% ipython --no-banner

In [1]: import numpy as np

In [2]: np.set_printoptions(precision=1, suppress=True, linewidth=120, sign=" ")

In [3]: rd = lambda a: np.round(a, 1) + 0

In [4]: mat = np.load("sample8.npy")

In [5]: mat
Out[5]: 
array([[   3,   12,   11,   24],
       [  12,   50,   51,   97],
       [  11,   51,   65,   91],
       [  24,   97,   91,  194]])

In [6]: left, sig, Vt = np.linalg.svd(mat)

In [7]: evecs = Vt[:(sig > 1e-8).sum()]

In [8]: rng = np.random.default_rng(6120)

In [9]: x0 = mat[1] + 3 * mat[2] + rng.integers(2) * np.eye(4)[0]

In [10]: x0
Out[10]: array([  46.,  203.,  246.,  370.])

In [11]: rd(np.diag(evecs.T @ evecs))
Out[11]: array([ 0.2,  0.8,  1. ,  1. ])

In [12]: rd(np.linalg.norm(x0 - evecs.T @ evecs @ x0))
Out[12]: np.float64(0.9)

In [13]: rd(evecs.T @ evecs)
Out[13]: 
array([[ 0.2,  0.4, -0.1,  0. ],
       [ 0.4,  0.8,  0. ,  0. ],
       [-0.1,  0. ,  1. ,  0. ],
       [ 0. ,  0. ,  0. ,  1. ]])

In [14]: rd(np.linalg.det(mat[::-1]))
Out[14]: np.float64(0.0)

In [15]: np.einsum("ii->", mat)
Out[15]: np.int64(312)

In [16]: rd(np.poly(mat))
Out[16]: array([   1., -312., 5355., -756.,    0.])

In [17]: rd(np.linalg.det(mat.T))
Out[17]: np.float64(0.0)

In [18]: np.abs(np.diag(np.linalg.qr(mat)[1])) > 1e-9
Out[18]: array([ True,  True,  True, False])

In [19]: rd(mat @ np.linalg.pinv(mat) @ mat)
Out[19]: 
array([[   3.,   12.,   11.,   24.],
       [  12.,   50.,   51.,   97.],
       [  11.,   51.,   65.,   91.],
       [  24.,   97.,   91.,  194.]])

In [20]: np.unique(mat.round(6), axis=0).shape
Out[20]: (4, 4)

In [21]: K = np.load("run9.npy")

In [22]: rd(K)
Out[22]: 
array([[ 1. ,  0. ,  0. ,  0.1,  0.1,  0. ,  0. ,  0. ,  0. ,  0.1],
       [ 0. ,  1. ,  0. ,  0.1,  0.1,  0. ,  0. ,  0. ,  0. ,  0.1],
       [ 0. ,  0. ,  0.9,  0.2,  0.2,  0.1,  0. ,  0.1,  0.1,  0.2],
       [ 0.1,  0.1,  0.2,  0.6, -0.4, -0.2, -0.1, -0.3, -0.3, -0.4],
       [ 0.1,  0.1,  0.2, -0.4,  0.6, -0.2, -0.1, -0.3, -0.3, -0.4],
       [ 0. ,  0. ,  0.1, -0.2, -0.2,  0.9,  0. , -0.1, -0.1, -0.2],
       [ 0. ,  0. ,  0. , -0.1, -0.1,  0. ,  1. ,  0. ,  0. , -0.1],
       [ 0. ,  0. ,  0.1, -0.3, -0.3, -0.1,  0. ,  0.8, -0.2, -0.3],
       [ 0. ,  0. ,  0.1, -0.3, -0.3, -0.1,  0. , -0.2,  0.8, -0.3],
       [ 0.1,  0.1,  0.2, -0.4, -0.4, -0.2, -0.1, -0.3, -0.3,  0.6]])

In [23]: f, r1 = K[8], K[5]

In [24]: rd(f @ r1)
Out[24]: np.float64(0.0)

In [25]: f @ f
Out[25]: np.float64(1.0)

In [26]: p = (f @ r1) / (f @ f) * f

In [27]: np.linalg.matrix_rank(np.outer(f, r1))
Out[27]: np.int64(1)

In [28]: rd(np.outer(f, r1))
Out[28]: 
array([[ 0. ,  0. ,  0. ,  0. ,  0. ,  0. ,  0. ,  0. ,  0. ,  0. ],
       [ 0. ,  0. ,  0. ,  0. ,  0. ,  0. ,  0. ,  0. ,  0. ,  0. ],
       [ 0. ,  0. ,  0. ,  0. ,  0. ,  0.1,  0. ,  0. ,  0. ,  0. ],
       [ 0. ,  0. ,  0. ,  0.1,  0.1, -0.3,  0. ,  0. ,  0. ,  0.1],
       [ 0. ,  0. ,  0. ,  0.1,  0.1, -0.3,  0. ,  0. ,  0. ,  0.1],
       [ 0. ,  0. ,  0. ,  0. ,  0. , -0.1,  0. ,  0. ,  0. ,  0. ],
       [ 0. ,  0. ,  0. ,  0. ,  0. ,  0. ,  0. ,  0. ,  0. ,  0. ],
       [ 0. ,  0. ,  0. ,  0. ,  0. , -0.2,  0. ,  0. ,  0. ,  0. ],
       [ 0. ,  0. ,  0.1, -0.1, -0.1,  0.7,  0. , -0.1, -0.1, -0.1],
       [ 0. ,  0. ,  0. ,  0.1,  0.1, -0.3,  0. ,  0. ,  0. ,  0.1]])

In [29]: rd((r1 - p) @ f)
Out[29]: np.float64(0.0)

In [30]: rd(np.linalg.det(K))
Out[30]: np.float64(-1.0)

In [31]: rd((K + K.T) / 2)
Out[31]: 
array([[ 1. ,  0. ,  0. ,  0.1,  0.1,  0. ,  0. ,  0. ,  0. ,  0.1],
       [ 0. ,  1. ,  0. ,  0.1,  0.1,  0. ,  0. ,  0. ,  0. ,  0.1],
       [ 0. ,  0. ,  0.9,  0.2,  0.2,  0.1,  0. ,  0.1,  0.1,  0.2],
       [ 0.1,  0.1,  0.2,  0.6, -0.4, -0.2, -0.1, -0.3, -0.3, -0.4],
       [ 0.1,  0.1,  0.2, -0.4,  0.6, -0.2, -0.1, -0.3, -0.3, -0.4],
       [ 0. ,  0. ,  0.1, -0.2, -0.2,  0.9,  0. , -0.1, -0.1, -0.2],
       [ 0. ,  0. ,  0. , -0.1, -0.1,  0. ,  1. ,  0. ,  0. , -0.1],
       [ 0. ,  0. ,  0.1, -0.3, -0.3, -0.1,  0. ,  0.8, -0.2, -0.3],
       [ 0. ,  0. ,  0.1, -0.3, -0.3, -0.1,  0. , -0.2,  0.8, -0.3],
       [ 0.1,  0.1,  0.2, -0.4, -0.4, -0.2, -0.1, -0.3, -0.3,  0.6]])

In [32]: rd(K.T @ K)
Out[32]: 
array([[ 1.,  0.,  0.,  0.,  0.,  0.,  0.,  0.,  0.,  0.],
       [ 0.,  1.,  0.,  0.,  0.,  0.,  0.,  0.,  0.,  0.],
       [ 0.,  0.,  1.,  0.,  0.,  0.,  0.,  0.,  0.,  0.],
       [ 0.,  0.,  0.,  1.,  0.,  0.,  0.,  0.,  0.,  0.],
       [ 0.,  0.,  0.,  0.,  1.,  0.,  0.,  0.,  0.,  0.],
       [ 0.,  0.,  0.,  0.,  0.,  1.,  0.,  0.,  0.,  0.],
       [ 0.,  0.,  0.,  0.,  0.,  0.,  1.,  0.,  0.,  0.],
       [ 0.,  0.,  0.,  0.,  0.,  0.,  0.,  1.,  0.,  0.],
       [ 0.,  0.,  0.,  0.,  0.,  0.,  0.,  0.,  1.,  0.],
       [ 0.,  0.,  0.,  0.,  0.,  0.,  0.,  0.,  0.,  1.]])

In [33]: rd(np.linalg.svd(K, compute_uv=False))
Out[33]: array([ 1.,  1.,  1.,  1.,  1.,  1.,  1.,  1.,  1.,  1.])

In [34]: labels = rng.integers(0, 2, 4)

In [35]: data = np.array([[1, -3, -3, -1], [0, 0, 1, 1], [-3, -3, 1, 2], [-3, 0, -1, -2]]) * (labels[:, None] == labels)

In [36]: data
Out[36]: 
array([[ 1,  0,  0, -1],
       [ 0,  0,  1,  0],
       [ 0, -3,  1,  0],
       [-3,  0,  0, -2]])

In [37]: data @ data
Out[37]: 
array([[ 4,  0,  0,  1],
       [ 0, -3,  1,  0],
       [ 0, -3, -2,  0],
       [ 3,  0,  0,  7]])

In [38]: rd(np.sort(np.linalg.eigvals(data).real))
Out[38]: array([-2.8,  0.5,  0.5,  1.8])

In [39]: rd(np.linalg.det(data))
Out[39]: np.float64(-15.0)

In [40]: Y = data[0, 0] * data[1:] - np.outer(data[1:, 0], data[0])

In [41]: Y
Out[41]: 
array([[ 0,  0,  1,  0],
       [ 0, -3,  1,  0],
       [ 0,  0,  0, -5]])

In [42]: data[:, 0] / data[0, 0]
Out[42]: array([ 1.,  0.,  0., -3.])

In [43]: data @ data
Out[43]: 
array([[ 4,  0,  0,  1],
       [ 0, -3,  1,  0],
       [ 0, -3, -2,  0],
       [ 3,  0,  0,  7]])

In [44]: np.trace(data)
Out[44]: np.int64(0)

In [45]: (data - data.T) / 2
Out[45]: 
array([[ 0.,  0.,  0.,  1.],
       [ 0.,  0.,  2.,  0.],
       [ 0., -2.,  0.,  0.],
       [-1.,  0.,  0.,  0.]])

In [46]: np.linalg.matrix_power(data, 4)
Out[46]: 
array([[19,  0,  0, 11],
       [ 0,  6, -5,  0],
       [ 0, 15,  1,  0],
       [33,  0,  0, 52]])

In [47]: np.allclose(data, data.T)
Out[47]: False

In [48]: np.linalg.determinant(data)
---------------------------------------------------------------------------
AttributeError                            Traceback (most recent call last)
Cell In[48], line 1
----> 1 np.linalg.determinant(data)

AttributeError: module 'numpy.linalg' has no attribute 'determinant'

In [49]: rd(np.abs(np.linalg.eigvals(data)).max())
Out[49]: np.float64(2.8)

In [50]: np.allclose(data @ data.T, data.T @ data)
Out[50]: False

In [51]: M = np.load("arr.npy")

In [52]: M
Out[52]: 
array([[ 7,  0,  0,  0,  0,  0,  0,  0,  0],
       [ 6, -3,  0,  0,  0,  0,  0,  0,  0],
       [ 2,  8, -2,  0,  0,  0,  0,  0,  0],
       [-1,  8,  4,  6,  0,  0,  0,  0,  0],
       [-7, -4,  0, -1, -6,  0,  0,  0,  0],
       [ 9, -9, -7,  8, -8, -1,  0,  0,  0],
       [ 6, -7,  9, -8,  9, -7, -9,  0,  0],
       [ 4, -5, -7, -4, -8, -6,  9, -4,  0],
       [-8,  0,  7,  1, -3,  2,  4, -1, -6]])

In [53]: t3 = np.stack([M, -1 * M, M[::-1]])

In [54]: t3.sum(axis=0)
Out[54]: 
array([[-8,  0,  7,  1, -3,  2,  4, -1, -6],
       [ 4, -5, -7, -4, -8, -6,  9, -4,  0],
       [ 6, -7,  9, -8,  9, -7, -9,  0,  0],
       [ 9, -9, -7,  8, -8, -1,  0,  0,  0],
       [-7, -4,  0, -1, -6,  0,  0,  0,  0],
       [-1,  8,  4,  6,  0,  0,  0,  0,  0],
       [ 2,  8, -2,  0,  0,  0,  0,  0,  0],
       [ 6, -3,  0,  0,  0,  0,  0,  0,  0],
       [ 7,  0,  0,  0,  0,  0,  0,  0,  0]])

In [55]: (t3 @ M.T).shape
Out[55]: (3, 9, 9)

In [56]: np.linalg.matrix_rank(t3)
Out[56]: array([ 9,  9,  9])

In [57]: rd(np.linalg.det(t3))
Out[57]: array([-326592.,  326592., -326592.])

In [58]: np.linalg.matrix_rank(t3.reshape(3, -1))
Out[58]: np.int64(2)

In [59]: rd(np.linalg.norm(t3, axis=(1, 2)))
Out[59]: array([ 40.6,  40.6,  40.6])

In [60]: t3.shape
Out[60]: (3, 9, 9)

In [61]: W0 = np.loadtxt("test4.csv", delimiter=",")

In [62]: W0
Out[62]: 
array([[-2.,  0., -3.,  0.,  0., -3.,  0.,  0.,  0., -3.,  0.],
       [ 0., -2.,  0.,  0., -3.,  0.,  0., -3., -3.,  0., -3.],
       [-3.,  0., -2.,  0.,  0., -3.,  0.,  0.,  0., -3.,  0.],
       [ 0.,  0.,  0., -2.,  0.,  0., -3.,  0.,  0.,  0.,  0.],
       [ 0., -3.,  0.,  0., -2.,  0.,  0., -3., -3.,  0., -3.],
       [-3.,  0., -3.,  0.,  0., -2.,  0.,  0.,  0., -3.,  0.],
       [ 0.,  0.,  0., -3.,  0.,  0., -2.,  0.,  0.,  0.,  0.],
       [ 0., -3.,  0.,  0., -3.,  0.,  0., -2., -3.,  0., -3.],
       [ 0., -3.,  0.,  0., -3.,  0.,  0., -3., -2.,  0., -3.],
       [-3.,  0., -3.,  0.,  0., -3.,  0.,  0.,  0., -2.,  0.],
       [ 0., -3.,  0.,  0., -3.,  0.,  0., -3., -3.,  0., -2.]])

In [63]: labels = rng.permutation(11)

In [64]: Y = W0[:, labels] * rng.choice([-1, 1], 11)

In [65]: Y
Out[65]: 
array([[ 0., -0.,  3.,  2., -3.,  0., -0.,  0., -0., -3.,  0.],
       [-3.,  2., -0., -0.,  0.,  0.,  3., -3., -0.,  0., -3.],
       [ 0., -0.,  3.,  3., -2.,  0., -0.,  0., -0., -3.,  0.],
       [ 0., -0., -0., -0.,  0., -3., -0.,  0.,  2.,  0.,  0.],
       [-3.,  3., -0., -0.,  0.,  0.,  2., -3., -0.,  0., -3.],
       [ 0., -0.,  3.,  3., -3.,  0., -0.,  0., -0., -2.,  0.],
       [ 0., -0., -0., -0.,  0., -2., -0.,  0.,  3.,  0.,  0.],
       [-3.,  3., -0., -0.,  0.,  0.,  3., -2., -0.,  0., -3.],
       [-3.,  3., -0., -0.,  0.,  0.,  3., -3., -0.,  0., -2.],
       [ 0., -0.,  2.,  3., -3.,  0., -0.,  0., -0., -3.,  0.],
       [-2.,  3., -0., -0.,  0.,  0.,  3., -3., -0.,  0., -3.]])

In [66]: left, _, Vt = np.linalg.svd(W0.T @ Y)

In [67]: rd(np.linalg.lstsq(W0, Y)[0])
Out[67]: 
array([[ 0.,  0.,  0., -1.,  0.,  0.,  0.,  0.,  0.,  0.,  0.],
       [ 0., -1.,  0.,  0.,  0.,  0.,  0.,  0.,  0.,  0.,  0.],
       [ 0.,  0.,  0.,  0.,  1.,  0.,  0.,  0.,  0.,  0.,  0.],
       [ 0.,  0.,  0.,  0.,  0.,  0.,  0.,  0., -1.,  0.,  0.],
       [ 0.,  0.,  0.,  0.,  0.,  0., -1.,  0.,  0.,  0.,  0.],
       [ 0.,  0.,  0.,  0.,  0.,  0.,  0.,  0.,  0.,  1.,  0.],
       [ 0.,  0.,  0.,  0.,  0.,  1.,  0.,  0.,  0.,  0.,  0.],
       [ 0.,  0.,  0.,  0.,  0.,  0.,  0.,  1.,  0.,  0.,  0.],
       [ 0.,  0.,  0.,  0.,  0.,  0.,  0.,  0.,  0.,  0.,  1.],
       [ 0.,  0., -1.,  0.,  0.,  0.,  0.,  0.,  0.,  0.,  0.],
       [ 1.,  0.,  0.,  0.,  0.,  0.,  0.,  0.,  0.,  0.,  0.]])

In [68]: [round(float(np.linalg.det(W0[:i, :i])), 2) + 0 for i in range(1, 12)]
Out[68]: [-2.0, 4.0, 10.0, -20.0, -50.0, -80.0, -200.0, -320.0, -440.0, -605.0, -770.0]

In [69]: np.all(np.linalg.eigvalsh(W0) > 0)
Out[69]: np.False_

In [70]: E = np.load("x.npy")

In [71]: E
Out[71]: 
array([[  6,  10,   4,  17,  13,   9,   9,   8,   4,   6,   9],
       [ 10,  12,  11,   5,  16,   4,   9,   7,   5,   5,   9],
       [  4,  11,  12,  13,  15,   9,  11,   5,  17,   3,  14],
       [ 17,   5,  13,   8,  12,  14,   8,  13,   9,  10,  15],
       [ 13,  16,  15,  12,  16,  12,   9,   6,  13,   6,  12],
       [  9,   4,   9,  14,  12,   2,  12,   7,  15,  13,   7],
       [  9,   9,  11,   8,   9,  12,   6,   3,  17,  15,  13],
       [  8,   7,   5,  13,   6,   7,   3,  16,   8,   9,   6],
       [  4,   5,  17,   9,  13,  15,  17,   8,   8,   9,  14],
       [  6,   5,   3,  10,   6,  13,  15,   9,   9,  10,  12],
       [  9,   9,  14,  15,  12,   7,  13,   6,  14,  12,   8]])

In [72]: Y = W0 / np.linalg.norm(W0, axis=1, keepdims=True)

In [73]: G = Y @ Y.T

In [74]: rd(G[8])
Out[74]: array([ 0.,  1.,  0.,  0.,  1.,  0.,  0.,  1.,  1.,  0.,  1.])

In [75]: rd(G)
Out[75]: 
array([[ 1. ,  0. ,  1. ,  0. ,  0. ,  1. ,  0. ,  0. ,  0. ,  1. ,  0. ],
       [ 0. ,  1. ,  0. ,  0. ,  1. ,  0. ,  0. ,  1. ,  1. ,  0. ,  1. ],
       [ 1. ,  0. ,  1. ,  0. ,  0. ,  1. ,  0. ,  0. ,  0. ,  1. ,  0. ],
       [ 0. ,  0. ,  0. ,  1. ,  0. ,  0. ,  0.9,  0. ,  0. ,  0. ,  0. ],
       [ 0. ,  1. ,  0. ,  0. ,  1. ,  0. ,  0. ,  1. ,  1. ,  0. ,  1. ],
       [ 1. ,  0. ,  1. ,  0. ,  0. ,  1. ,  0. ,  0. ,  0. ,  1. ,  0. ],
       [ 0. ,  0. ,  0. ,  0.9,  0. ,  0. ,  1. ,  0. ,  0. ,  0. ,  0. ],
       [ 0. ,  1. ,  0. ,  0. ,  1. ,  0. ,  0. ,  1. ,  1. ,  0. ,  1. ],
       [ 0. ,  1. ,  0. ,  0. ,  1. ,  0. ,  0. ,  1. ,  1. ,  0. ,  1. ],
       [ 1. ,  0. ,  1. ,  0. ,  0. ,  1. ,  0. ,  0. ,  0. ,  1. ,  0. ],
       [ 0. ,  1. ,  0. ,  0. ,  1. ,  0. ,  0. ,  1. ,  1. ,  0. ,  1. ]])

In [76]: (np.abs(G) > 0.9).astype(int)
Out[76]: 
array([[ 1,  0,  1,  0,  0,  1,  0,  0,  0,  1,  0],
       [ 0,  1,  0,  0,  1,  0,  0,  1,  1,  0,  1],
       [ 1,  0,  1,  0,  0,  1,  0,  0,  0,  1,  0],
       [ 0,  0,  0,  1,  0,  0,  1,  0,  0,  0,  0],
       [ 0,  1,  0,  0,  1,  0,  0,  1,  1,  0,  1],
       [ 1,  0,  1,  0,  0,  1,  0,  0,  0,  1,  0],
       [ 0,  0,  0,  1,  0,  0,  1,  0,  0,  0,  0],
       [ 0,  1,  0,  0,  1,  0,  0,  1,  1,  0,  1],
       [ 0,  1,  0,  0,  1,  0,  0,  1,  1,  0,  1],
       [ 1,  0,  1,  0,  0,  1,  0,  0,  0,  1,  0],
       [ 0,  1,  0,  0,  1,  0,  0,  1,  1,  0,  1]])

In [77]: rd(np.degrees(np.arccos(np.clip(G[8, 10], -1, 1))))
Out[77]: np.float64(12.8)

In [78]: np.all(np.linalg.eigvalsh(E) > 0)
Out[78]: np.False_

In [79]: vals, evecs = np.linalg.eigh(E)

In [80]: rd(vals.sum()), np.trace(E)
Out[80]: (np.float64(104.0), np.int64(104))

In [81]: rd(np.linalg.svd(E, compute_uv=False))
Out[81]: array([ 110.4,   18.6,   17. ,   16.8,   15.5,   12. ,    8. ,    6.9,    5.5,    4.6,    0.7])

In [82]: rd(np.linalg.eigvalsh(E + 2 * np.eye(11)))
Out[82]: array([-15. , -13.5, -10. ,  -4.9,  -2.6,   2.7,   7.5,  10. ,  18.8,  20.6, 112.4])

In [83]: rd(evecs @ np.diag(vals) @ evecs.T)
Out[83]: 
array([[  6.,  10.,   4.,  17.,  13.,   9.,   9.,   8.,   4.,   6.,   9.],
       [ 10.,  12.,  11.,   5.,  16.,   4.,   9.,   7.,   5.,   5.,   9.],
       [  4.,  11.,  12.,  13.,  15.,   9.,  11.,   5.,  17.,   3.,  14.],
       [ 17.,   5.,  13.,   8.,  12.,  14.,   8.,  13.,   9.,  10.,  15.],
       [ 13.,  16.,  15.,  12.,  16.,  12.,   9.,   6.,  13.,   6.,  12.],
       [  9.,   4.,   9.,  14.,  12.,   2.,  12.,   7.,  15.,  13.,   7.],
       [  9.,   9.,  11.,   8.,   9.,  12.,   6.,   3.,  17.,  15.,  13.],
       [  8.,   7.,   5.,  13.,   6.,   7.,   3.,  16.,   8.,   9.,   6.],
       [  4.,   5.,  17.,   9.,  13.,  15.,  17.,   8.,   8.,   9.,  14.],
       [  6.,   5.,   3.,  10.,   6.,  13.,  15.,   9.,   9.,  10.,  12.],
       [  9.,   9.,  14.,  15.,  12.,   7.,  13.,   6.,  14.,  12.,   8.]])

In [84]: rd(np.abs(evecs[:, -1]))
Out[84]: array([ 0.3,  0.3,  0.3,  0.3,  0.4,  0.3,  0.3,  0.2,  0.3,  0.3,  0.3])
